$ python -q
>>> import numpy as np
>>> import numpy.linalg as la
>>> np.set_printoptions(precision=3, suppress=True, linewidth=200)
>>> m1 = np.load("x.npy")
>>> m1
array([[-1,  0, -3, -2,  0,  3,  3,  0,  3, -1,  0],
       [ 2,  3, -3, -2,  0, -3,  1,  0, -2, -1, -3],
       [-3, -1, -1, -1,  3, -3, -3,  1, -2, -1,  0],
       [-3, -2,  2,  3,  3, -1,  2,  1,  2,  0,  1],
       [ 3,  3, -2,  0,  3,  3,  3,  3, -1, -2,  2],
       [ 2,  1,  0,  0,  0,  0, -2,  1,  1,  0,  0],
       [-1, -1, -1,  1, -3,  3, -2, -2,  0, -1,  2],
       [-2,  2, -2,  2, -3,  2,  3, -1,  2,  1,  2],
       [-3,  3,  0, -2, -1,  2,  0,  2,  3, -3,  2],
       [ 0,  1,  3, -3, -2,  2,  0, -2,  3, -3,  1],
       [-3, -2,  3,  2, -2, -1, -3,  2, -1, -3, -3]])
>>> f, g = m1[7], m1[3]
>>> print(f @ f)
48
>>> pr = (f @ g) / (f @ f) * f
>>> np.outer(f, g)
array([[ 6,  4, -4, -6, -6,  2, -4, -2, -4,  0, -2],
       [-6, -4,  4,  6,  6, -2,  4,  2,  4,  0,  2],
       [ 6,  4, -4, -6, -6,  2, -4, -2, -4,  0, -2],
       [-6, -4,  4,  6,  6, -2,  4,  2,  4,  0,  2],
       [ 9,  6, -6, -9, -9,  3, -6, -3, -6,  0, -3],
       [-6, -4,  4,  6,  6, -2,  4,  2,  4,  0,  2],
       [-9, -6,  6,  9,  9, -3,  6,  3,  6,  0,  3],
       [ 3,  2, -2, -3, -3,  1, -2, -1, -2,  0, -1],
       [-6, -4,  4,  6,  6, -2,  4,  2,  4,  0,  2],
       [-3, -2,  2,  3,  3, -1,  2,  1,  2,  0,  1],
       [-6, -4,  4,  6,  6, -2,  4,  2,  4,  0,  2]])
>>> (m1 + m1.T) / 2
array([[-1. ,  1. , -3. , -2.5,  1.5,  2.5,  1. , -1. ,  0. , -0.5, -1.5],
       [ 1. ,  3. , -2. , -2. ,  1.5, -1. ,  0. ,  1. ,  0.5,  0. , -2.5],
       [-3. , -2. , -1. ,  0.5,  0.5, -1.5, -2. , -0.5, -1. ,  1. ,  1.5],
       [-2.5, -2. ,  0.5,  3. ,  1.5, -0.5,  1.5,  1.5,  0. , -1.5,  1.5],
       [ 1.5,  1.5,  0.5,  1.5,  3. ,  1.5,  0. ,  0. , -1. , -2. ,  0. ],
       [ 2.5, -1. , -1.5, -0.5,  1.5,  0. ,  0.5,  1.5,  1.5,  1. , -0.5],
       [ 1. ,  0. , -2. ,  1.5,  0. ,  0.5, -2. ,  0.5,  0. , -0.5, -0.5],
       [-1. ,  1. , -0.5,  1.5,  0. ,  1.5,  0.5, -1. ,  2. , -0.5,  2. ],
       [ 0. ,  0.5, -1. ,  0. , -1. ,  1.5,  0. ,  2. ,  3. ,  0. ,  0.5],
       [-0.5,  0. ,  1. , -1.5, -2. ,  1. , -0.5, -0.5,  0. , -3. , -1. ],
       [-1.5, -2.5,  1.5,  1.5,  0. , -0.5, -0.5,  2. ,  0.5, -1. , -3. ]])
>>> np.allclose(m1, m1.T)
False
>>> np.allclose(m1 @ m1.T, m1.T @ m1)
False
>>> la.matrix_power(m1, 3)
array([[ -39,    8,   -1,  -42,  -76, -110,  -69,    5,   52,    3, -132],
       [ 152,    9,  -52, -130, -184,  188,   24, -146,  104,  -47,  -26],
       [   7,  -29,  -64,   22,   16,  101,  115,  -55,   33,  -31,   45],
       [-116,  -40,   79,  200,   78, -114,  -65,  136,  -84,  -19,  -12],
       [  49,   37,  -62,   53, -163,   84,   70,  -67,  122,   37,  -18],
       [  40,   88,  -74,  -20,  -99,   69,   12,  -25,    3,  -20,   28],
       [-107,  -37,   32,  -17,  172,  -64,   75,    7,   17,   56,   87],
       [-126,  -85,   69,    1,  121, -233,  -99,   25,  -51,   89,  -55],
       [  42,    7,  -41,    9,    0, -138,  135,  -94,  -32,  138,  -87],
       [ 140,   60,  -48,   -9,   50,  -85,  169,  -34,  -77,  161,  -52],
       [ -44,  -47,  178,   47,   67,   92,   98,  -11,   25, -107,  102]])
>>> round(np.abs(la.eigvals(m1)).max(), 3)
np.float64(6.963)
>>> print((m1 - m1.T) / 2)
[[ 0.  -1.   0.   0.5 -1.5  0.5  2.   1.   3.  -0.5  1.5]
 [ 1.   0.  -1.   0.  -1.5 -2.   1.  -1.  -2.5 -1.  -0.5]
 [ 0.   1.   0.  -1.5  2.5 -1.5 -1.   1.5 -1.  -2.  -1.5]
 [-0.5  0.   1.5  0.   1.5 -0.5  0.5 -0.5  2.   1.5 -0.5]
 [ 1.5  1.5 -2.5 -1.5  0.   1.5  3.   3.   0.   0.   2. ]
 [-0.5  2.   1.5  0.5 -1.5  0.  -2.5 -0.5 -0.5 -1.   0.5]
 [-2.  -1.   1.  -0.5 -3.   2.5  0.  -2.5  0.  -0.5  2.5]
 [-1.   1.  -1.5  0.5 -3.   0.5  2.5  0.   0.   1.5  0. ]
 [-3.   2.5  1.  -2.   0.   0.5  0.   0.   0.  -3.   1.5]
 [ 0.5  1.   2.  -1.5  0.   1.   0.5 -1.5  3.   0.   2. ]
 [-1.5  0.5  1.5  0.5 -2.  -0.5 -2.5  0.  -1.5 -2.   0. ]]
>>> q, V = la.qr(m1[:, :7])[0], la.qr(m1[:, 7:])[0]
>>> sig = la.svd(q.T @ V, compute_uv=False)
>>> np.degrees(np.arccos(sig.clip(0, 1)))
array([ 1.372, 22.883, 52.756, 61.122])
>>> B = m1 / la.norm(m1, axis=1, keepdims=True)
>>> C2 = B @ B.T
>>> C2[9]
array([ 0.327, -0.24 , -0.379, -0.167, -0.069,  0.085,  0.335,  0.143,  0.602,  1.   ,  0.036])
>>> (np.abs(C2) > 0.9).astype(int)
array([[1, 0, 0, 0, 0, 0, 0, 0, 0, 0, 0],
       [0, 1, 0, 0, 0, 0, 0, 0, 0, 0, 0],
       [0, 0, 1, 0, 0, 0, 0, 0, 0, 0, 0],
       [0, 0, 0, 1, 0, 0, 0, 0, 0, 0, 0],
       [0, 0, 0, 0, 1, 0, 0, 0, 0, 0, 0],
       [0, 0, 0, 0, 0, 1, 0, 0, 0, 0, 0],
       [0, 0, 0, 0, 0, 0, 1, 0, 0, 0, 0],
       [0, 0, 0, 0, 0, 0, 0, 1, 0, 0, 0],
       [0, 0, 0, 0, 0, 0, 0, 0, 1, 0, 0],
       [0, 0, 0, 0, 0, 0, 0, 0, 0, 1, 0],
       [0, 0, 0, 0, 0, 0, 0, 0, 0, 0, 1]])
>>> np.round(np.degrees(np.arccos(np.clip(C2[9, 10], -1, 1))), 3)
np.float64(87.958)
>>> (C2 - 2 * np.eye(11)).round(6).argmax(axis=1)
array([ 7,  4, 10, 10,  0,  4,  7,  0,  9,  8,  2])
>>> F = np.load("data.npy")
>>> F
array([[-1.074, -0.121, -0.541, -1.397, -0.343, -0.685],
       [ 0.569, -1.581, -0.202,  0.331, -0.346, -0.953],
       [ 1.516,  0.77 , -0.386, -0.779, -0.437, -0.402],
       [ 0.379, -0.847,  0.9  , -1.087, -0.02 ,  1.071],
       [-0.253,  0.388,  1.351,  0.216, -1.273, -0.543],
       [-0.126, -0.16 , -0.94 ,  0.323, -1.397,  1.009]])
>>> def softmax(z):
...     e = np.exp(z - z.max(axis=-1, keepdims=True))
...     return e / e.sum(axis=-1, keepdims=True)
... 
>>> softmax(F[0] + -1)
array([0.104, 0.271, 0.178, 0.076, 0.217, 0.154])
>>> S = F @ F.T / np.sqrt(6)
>>> print(softmax(S).round(6).argmax(axis=1))
[0 1 2 3 4 5]
>>> print(softmax(S)[0] @ F)
[-0.337 -0.203 -0.202 -0.805 -0.517 -0.329]
>>> softmax(S + np.triu(np.full(S.shape, -np.inf), 1))
array([[1.   , 0.   , 0.   , 0.   , 0.   , 0.   ],
       [0.163, 0.837, 0.   , 0.   , 0.   , 0.   ],
       [0.14 , 0.14 , 0.719, 0.   , 0.   , 0.   ],
       [0.123, 0.123, 0.123, 0.631, 0.   , 0.   ],
       [0.11 , 0.11 , 0.11 , 0.11 , 0.561, 0.   ],
       [0.099, 0.099, 0.099, 0.099, 0.099, 0.506]])
>>> B = F / np.sqrt((F ** 2).mean(axis=1, keepdims=True))
>>> la.matrix_rank(B) == la.matrix_rank(F)
np.True_
>>> B[3]
array([ 0.464, -1.038,  1.102, -1.332, -0.024,  1.312])
>>> la.norm(B, axis=1)
array([2.449, 2.449, 2.449, 2.449, 2.449, 2.449])
>>> ang = np.radians(120)
>>> R = np.eye(6)
>>> R[0, 0] = R[4, 4] = np.cos(ang)
>>> R[0, 4], R[4, 0] = -np.sin(ang), np.sin(ang)
>>> R
array([[-0.5  ,  0.   ,  0.   ,  0.   , -0.866,  0.   ],
       [ 0.   ,  1.   ,  0.   ,  0.   ,  0.   ,  0.   ],
       [ 0.   ,  0.   ,  1.   ,  0.   ,  0.   ,  0.   ],
       [ 0.   ,  0.   ,  0.   ,  1.   ,  0.   ,  0.   ],
       [ 0.866,  0.   ,  0.   ,  0.   , -0.5  ,  0.   ],
       [ 0.   ,  0.   ,  0.   ,  0.   ,  0.   ,  1.   ]])
>>> B = F @ R.T
>>> np.abs(B - F).max(axis=0)
array([1.908, 0.   , 0.   , 0.   , 1.986, 0.   ])
>>> round(la.det(R), 3), np.trace(R)
(np.float64(1.0), np.float64(3.0))
>>> print(np.allclose(F @ F.T, B @ B.T))
True
>>> mat = np.load("run19.npy")
>>> print(mat)
[[  5.747  -9.64   13.596   1.851  -3.382  -3.699   1.401  -7.659]
 [ -8.807  10.902 -12.404  -1.936   2.055  -0.906   3.474   5.373]
 [  3.991   1.343  -8.066  -0.586   4.148  11.085 -10.699   7.895]
 [ -9.191   5.574  -0.305  -0.668  -2.546 -10.804  12.052  -3.932]
 [  1.907  -6.945  12.671   1.487  -4.15   -7.591   5.904  -8.699]
 [  8.52   -4.466  -1.244   0.456   2.927  11.205 -12.189   4.797]
 [ -7.355   2.763   3.452  -0.14   -3.409 -11.527  12.108  -5.936]
 [  4.408   0.88   -7.593  -0.507   4.093  11.216 -10.939   7.726]
 [  6.267  -9.93   13.558   1.883  -3.218  -3.045   0.682  -7.394]
 [ -7.908  10.666 -13.049  -1.942   2.554   0.676   1.845   6.267]
 [  9.251  -5.679   0.456   0.689   2.507  10.757 -12.03    3.845]
 [  1.084   4.315 -10.796  -1.079   4.32    9.722  -8.643   8.639]
 [  0.783   4.599 -11.026  -1.125   4.318   9.54   -8.395   8.676]
 [  3.573  -8.22   13.302   1.669  -3.902  -6.081   4.103  -8.421]
 [-10.633   9.275  -6.509  -1.432  -0.661  -7.697   9.839   0.097]
 [ -8.564  10.855 -12.614  -1.941   2.203  -0.45    3.009   5.642]
 [ -9.72   10.905 -11.235  -1.874   1.357  -2.914   5.469   4.078]
 [ 10.181 -10.705  10.207   1.796  -0.842   4.269  -6.77   -3.093]
 [  6.568  -1.716  -4.719  -0.05    3.651  11.571 -11.904   6.536]
 [  9.01   -5.262  -0.142   0.608   2.659  10.934 -12.108   4.187]
 [-10.506   8.574  -5.146  -1.277  -1.13   -8.607  10.577  -0.874]
 [  7.53   -3.007  -3.148   0.184   3.347  11.501 -12.139   5.786]
 [  3.96   -8.494  13.401   1.707  -3.827  -5.694   3.654  -8.321]
 [ 10.212 -10.682  10.116   1.788  -0.799   4.378  -6.872  -3.011]
 [-10.631   9.853  -7.77   -1.566  -0.192  -6.711   8.995   1.05 ]
 [ -4.694  -0.555   7.253   0.451  -4.05  -11.296  11.095  -7.6  ]
 [  4.27    1.034  -7.751  -0.533   4.112  11.175 -10.861   7.784]]
>>> r = la.matrix_rank(mat)
>>> print(r)
2
>>> null = la.svd(mat)[2][r:].T
>>> print([int(la.matrix_rank(mat[:, :j + 1])) for j in range(8)])
[1, 2, 2, 2, 2, 2, 2, 2]
>>> [int(la.matrix_rank(mat[:i])) for i in range(1, len(mat) + 1)]
[1, 2, 2, 2, 2, 2, 2, 2, 2, 2, 2, 2, 2, 2, 2, 2, 2, 2, 2, 2, 2, 2, 2, 2, 2, 2, 2]
>>> [int(la.matrix_rank(np.delete(mat, i, axis=0))) for i in range(27)]
[2, 2, 2, 2, 2, 2, 2, 2, 2, 2, 2, 2, 2, 2, 2, 2, 2, 2, 2, 2, 2, 2, 2, 2, 2, 2, 2]
>>> basis = mat[[7, 6]].astype(float)
>>> for _ in range(7):
...     idx = la.norm(mat[:, None] - basis, axis=-1).argmin(axis=1)
...     basis = np.array([mat[idx == j].mean(axis=0) for j in range(2)])
... 
>>> idx
array([1, 0, 0, 1, 1, 0, 1, 0, 1, 0, 0, 0, 0, 1, 1, 0, 1, 0, 0, 0, 1, 0, 1, 0, 1, 1, 0])
>>> np.abs(basis[1] - basis[0]).argmax()
np.int64(5)
>>> basis[1] - basis[0]
array([ -6.808,   0.058,   8.64 ,   0.453,  -5.176, -14.917,  14.838,  -9.604])
>>> np.bincount(idx)
array([15, 12])
>>> rng = np.random.default_rng(578481)
>>> idx = rng.integers(0, 3, 5)
>>> feats = np.triu((idx[:, None] == idx) & (rng.random((5, 5)) < 0.8), 1).astype(int)
>>> feats += feats.T
>>> feats
array([[0, 0, 0, 1, 0],
       [0, 0, 1, 0, 0],
       [0, 1, 0, 0, 0],
       [1, 0, 0, 0, 0],
       [0, 0, 0, 0, 0]])
>>> f = np.array([1, 1, 2])
>>> np.convolve(F[0], f)
array([-1.074, -1.195, -2.811, -2.181, -2.823, -3.822, -1.371, -1.371])
>>> print(np.polyval(f, F[0]))
[2.08  1.893 1.752 2.554 1.775 1.784]
>>> print(np.round(np.correlate(F[0], F[4], "full"), 3) + 0)
[ 0.583  1.433  0.216 -0.03   1.266  0.    -1.268 -1.016 -0.706 -0.179  0.173]
>>> proj = np.triu(np.array([[2, 3, 3, 3, 3],
...     [2, 0, 1, 3, 3],
...     [1, 1, 2, 0, 3],
...     [2, 0, 2, 0, 2],
...     [0, 0, 0, 1, 0]]), 1) + np.eye(5)
>>> B = proj @ feats @ la.inv(proj)
>>> np.round(la.det(B), 3)
np.float64(0.0)
>>> B = m1 + rng.integers(-2, 3, (11, 10)) @ rng.integers(-2, 3, (10, 11))
>>> B
array([[  2,  -5,   0,  -4,  -3,   0,   2,   8,   6,   5,   3],
       [ -2, -11,  -3,  10, -10,   2,   2,   1, -15, -13,   5],
       [ -5,  -4,  -6,  -4,   7,  -7,   5,   2,   4,   6,  -8],
       [-11, -12,   5,  16,  -2,   4,  -4,  -2, -12,  -7,   3],
       [ -2,  -8,   0,   1,   6,   1,  -1,   8,  -6,   6,   6],
       [  1,  -4,   4,  14,  -5,  12, -13,   5, -11,  -4,   0],
       [ -1,   0,  -3,  -2,  -5,   4,  -1,   4,   7,  -2,   1],
       [ -4,   4, -10,  -5,   0,  -2,   8,   0,  12,   0,   5],
       [ -3,  19,   3,  -7,   5,   6,  -3,  -2,  10,  -1, -11],
       [ -3,  -4,  -3,  -4,  -5,  -3,   1,   2,   5,  -3,   5],
       [ -1, -14,  -5,  10,  -8,  -1,   1,   8,  -7,  -3,  -1]])
>>> B - m1
array([[  3,  -5,   3,  -2,  -3,  -3,  -1,   8,   3,   6,   3],
       [ -4, -14,   0,  12, -10,   5,   1,   1, -13, -12,   8],
       [ -2,  -3,  -5,  -3,   4,  -4,   8,   1,   6,   7,  -8],
       [ -8, -10,   3,  13,  -5,   5,  -6,  -3, -14,  -7,   2],
       [ -5, -11,   2,   1,   3,  -2,  -4,   5,  -5,   8,   4],
       [ -1,  -5,   4,  14,  -5,  12, -11,   4, -12,  -4,   0],
       [  0,   1,  -2,  -3,  -2,   1,   1,   6,   7,  -1,  -1],
       [ -2,   2,  -8,  -7,   3,  -4,   5,   1,  10,  -1,   3],
       [  0,  16,   3,  -5,   6,   4,  -3,  -4,   7,   2, -13],
       [ -3,  -5,  -6,  -1,  -3,  -5,   1,   4,   2,   0,   4],
       [  2, -12,  -8,   8,  -6,   0,   4,   6,  -6,   0,   2]])
>>> np.round(la.svd(B - m1, compute_uv=False), 3) + 0
array([52.004, 30.489, 18.87 , 14.498, 13.86 , 10.041,  6.652,  4.501,  1.785,  0.26 ,  0.   ])
>>> np.abs(B - m1).sum(axis=1)
array([40, 80, 51, 76, 50, 72, 25, 46, 63, 34, 54])
